% python3 -q
>>> import numpy as np
>>> np.set_printoptions(precision=1, suppress=True, linewidth=200)
>>> def tidy(a):
...     return np.round(a, 1) + 0
... 
>>> W0 = np.cumsum(np.array([[0, -2, -2],
...     [2, 0, 0],
...     [2, 1, -1],
...     [1, 0, 1],
...     [1, 1, -2],
...     [0, 1, 0],
...     [1, 2, -2],
...     [-2, 1, 2],
...     [-2, 2, 0],
...     [-1, 1, -1],
...     [2, -1, -2],
...     [-2, 1, 1],
...     [-2, -2, -2],
...     [1, 0, -1],
...     [2, 2, 2],
...     [1, -1, 0],
...     [-1, -2, 2],
...     [1, 0, 1],
...     [1, 0, 0],
...     [-1, -2, 1],
...     [-1, 1, 2],
...     [2, 1, -2],
...     [-1, -2, 2]]), axis=0)
>>> print(W0)
[[ 0 -2 -2]
 [ 2 -2 -2]
 [ 4 -1 -3]
 [ 5 -1 -2]
 [ 6  0 -4]
 [ 6  1 -4]
 [ 7  3 -6]
 [ 5  4 -4]
 [ 3  6 -4]
 [ 2  7 -5]
 [ 4  6 -7]
 [ 2  7 -6]
 [ 0  5 -8]
 [ 1  5 -9]
 [ 3  7 -7]
 [ 4  6 -7]
 [ 3  4 -5]
 [ 4  4 -4]
 [ 5  4 -4]
 [ 4  2 -3]
 [ 3  3 -1]
 [ 5  4 -3]
 [ 4  2 -1]]
>>> basis = W0[[11, 20]].astype(float)
>>> for _ in range(6):
...     idx = np.linalg.norm(W0[:, None] - basis, axis=-1).argmin(axis=1)
...     basis = np.array([W0[idx == j].mean(axis=0) for j in range(2)])
... 
>>> print(idx)
[1 1 1 1 1 1 1 1 0 0 0 0 0 0 0 0 0 1 1 1 1 1 1]
>>> np.bincount(idx)
array([ 9, 14])
>>> Xs = W0 - W0.mean(axis=0)
>>> evecs = np.linalg.svd(Xs)[2][:1]
>>> A2 = Xs - Xs @ evecs.T @ evecs
>>> tidy(A2.std(axis=0))
array([1.7, 0.8, 1.1])
>>> tidy(np.diag(evecs.T @ evecs))
array([0. , 0.7, 0.3])
>>> idx = W0[:, 0] > np.median(W0[:, 0])
>>> u = W0[idx].mean(axis=0) - W0[~idx].mean(axis=0)
>>> tidy(u)
array([ 2.9, -1.5,  0.8])
>>> print(((W0 - W0.mean(axis=0)) @ u > 0).astype(int))
[0 1 1 1 1 1 1 1 0 0 0 0 0 0 0 0 0 1 1 1 1 1 1]
>>> np.argsort(-np.abs(u).round(6), kind="stable")
array([0, 1, 2])
>>> u, g = W0[18], W0[4]
>>> u @ u
np.int64(57)
>>> pr = (u @ g) / (u @ u) * u
>>> print(tidy(pr))
[ 4.   3.2 -3.2]
>>> (g - pr) @ u
np.float64(0.0)
>>> print(tidy(np.linalg.norm(u + g) ** 2 + np.linalg.norm(u - g) ** 2))
218.0
>>> np.outer(u, g)
array([[ 30,   0, -20],
       [ 24,   0, -16],
       [-24,   0,  16]])
>>> print(np.linalg.matrix_rank(np.outer(u, g)))
1
>>> M = np.array([[0, 0, 1], [1, 0, 0], [0, 1, 0]])
>>> # columns are unit length and at right angles
>>> hat = np.triu(np.array([[-3, -3, -5], [-1, 4, 0], [-1, 0, -4]]), 1) + np.eye(3)
>>> A2 = hat @ M @ np.linalg.inv(hat)
>>> tidy(np.poly(A2))
array([ 1.,  0.,  0., -1.])
>>> np.trace(A2), np.trace(M)
(np.float64(0.0), np.int64(0))
>>> np.linalg.matrix_rank(A2)
np.int64(3)
>>> C2 = M.T @ M
>>> np.diag(C2)
array([1, 1, 1])
>>> tidy(np.linalg.eigvalsh(C2)[::-1])
array([1., 1., 1.])
>>> np.allclose(C2, C2.T)
True
>>> C2
array([[1, 0, 0],
       [0, 1, 0],
       [0, 0, 1]])
>>> (M @ M.T).shape
(3, 3)
>>> q, evecs = np.linalg.qr(M[:, :2])[0], np.linalg.qr(M[:, 2:])[0]
>>> sv = np.linalg.svd(q.T @ evecs, compute_uv=False)
>>> (sv > 0.9).sum()
np.int64(0)
>>> sv
array([0.])
>>> tidy(np.linalg.norm(q @ q.T - evecs @ evecs.T, 2))
np.float64(1.0)
>>> np.degrees(np.arccos(sv.clip(0, 1)))
array([90.])
>>> arr = np.array([[-5, 2, 3, 2], [5, -2, 0, 0], [7, 4, 2, 4], [4, 4, 4, 18]])
>>> rng = np.random.default_rng(423179)
>>> idx = rng.permutation(4)
>>> A2 = arr[:, idx] * rng.choice([-1, 1], 4)
>>> A2
array([[ -2,  -2,   5,   3],
       [  0,   2,  -5,   0],
       [ -4,  -4,  -7,   2],
       [-18,  -4,  -4,   4]])
>>> left, _, Vt = np.linalg.svd(arr.T @ A2)
>>> tidy(left @ Vt)
array([[ 0.,  0., -1.,  0.],
       [ 0., -1.,  0.,  0.],
       [ 0.,  0.,  0.,  1.],
       [-1.,  0.,  0.,  0.]])
>>> x0 = np.array([2, -2, 2, 2])
>>> h = np.maximum(arr @ x0, 0)
>>> h
array([ 0, 14, 18, 44])
>>> tidy(np.tanh(arr @ x0))
array([-1.,  1.,  1.,  1.])
>>> C2 = arr.T @ arr
>>> np.trace(C2), (arr ** 2).sum()
(np.int64(528), np.int64(528))
